In [1]: import numpy as np

In [2]: from numpy import linalg as LA

In [3]: np.set_printoptions(precision=3, suppress=True, linewidth=120)

In [4]: M = np.array([[-1.2, 0.4, -0.6, -0.3],
   ...:     [0.84, -0.4, 0.44, 0.12],
   ...:     [-2.46, 0.76, -1.22, -0.66]])

In [5]: Y = M / np.sqrt((M ** 2).mean(axis=1, keepdims=True))

In [6]: LA.matrix_rank(M - M.mean(axis=1, keepdims=True))
Out[6]: np.int64(2)

In [7]: LA.norm(Y, axis=1)
Out[7]: array([2., 2., 2.])

In [8]: LA.matrix_rank(Y) == LA.matrix_rank(M)
Out[8]: np.True_

In [9]: [round(float(x), 3) for x in LA.svd(M, compute_uv=False)[:3]]
Out[9]: [3.413, 0.166, 0.0]

In [10]: LA.matrix_rank(M, rtol=0.1)
Out[10]: np.int64(1)

In [11]: Y = np.array([[-1, 3, 1, 1, 2, 2, 0, -1],
    ...:     [0, -1, -1, 1, -1, 2, -3, -3],
    ...:     [-3, 2, -1, -3, 2, -3, -2, 1],
    ...:     [1, -2, -1, 1, -2, 3, -1, -3],
    ...:     [-3, 2, 3, 2, 2, -1, -1, -3],
    ...:     [0, -1, 2, 0, 1, 0, -3, 3],
    ...:     [-2, 1, -1, 0, -2, 0, 2, 0],
    ...:     [2, -2, -2, 3, -1, 3, 3, -2]])

In [12]: E = Y + Y.T

In [13]: E
Out[13]: 
array([[-2,  3, -2,  2, -1,  2, -2,  1],
       [ 3, -2,  1, -1,  1,  1, -2, -5],
       [-2,  1, -2, -4,  5, -1, -3, -1],
       [ 2, -1, -4,  2,  0,  3, -1,  0],
       [-1,  1,  5,  0,  4,  0, -3, -4],
       [ 2,  1, -1,  3,  0,  0, -3,  6],
       [-2, -2, -3, -1, -3, -3,  4,  3],
       [ 1, -5, -1,  0, -4,  6,  3, -4]])

In [14]: x0 = np.array([-1, 0, -2, 1, 2, 0, -3, 3])

In [15]: np.sign((E @ x0).round(6))
Out[15]: array([ 1, -1,  1,  1, -1,  1, -1, -1])

In [16]: E @ x0
Out[16]: array([ 15, -13,  18,  11,  -4,  30,  -2, -28])

In [17]: E * x0
Out[17]: 
array([[  2,   0,   4,   2,  -2,   0,   6,   3],
       [ -3,   0,  -2,  -1,   2,   0,   6, -15],
       [  2,   0,   4,  -4,  10,   0,   9,  -3],
       [ -2,   0,   8,   2,   0,   0,   3,   0],
       [  1,   0, -10,   0,   8,   0,   9, -12],
       [ -2,   0,   2,   3,   0,   0,   9,  18],
       [  2,   0,   6,  -1,  -6,   0, -12,   9],
       [ -1,   0,   2,   0,  -8,   0,  -9, -12]])

In [18]: E @ np.ones(8)
Out[18]: array([ 1., -4., -7.,  1.,  2.,  8., -7., -4.])

In [19]: E @ (2 * x0)
Out[19]: array([ 30, -26,  36,  22,  -8,  60,  -4, -56])

In [20]: (E * x0).sum(axis=1)
Out[20]: array([ 15, -13,  18,  11,  -4,  30,  -2, -28])
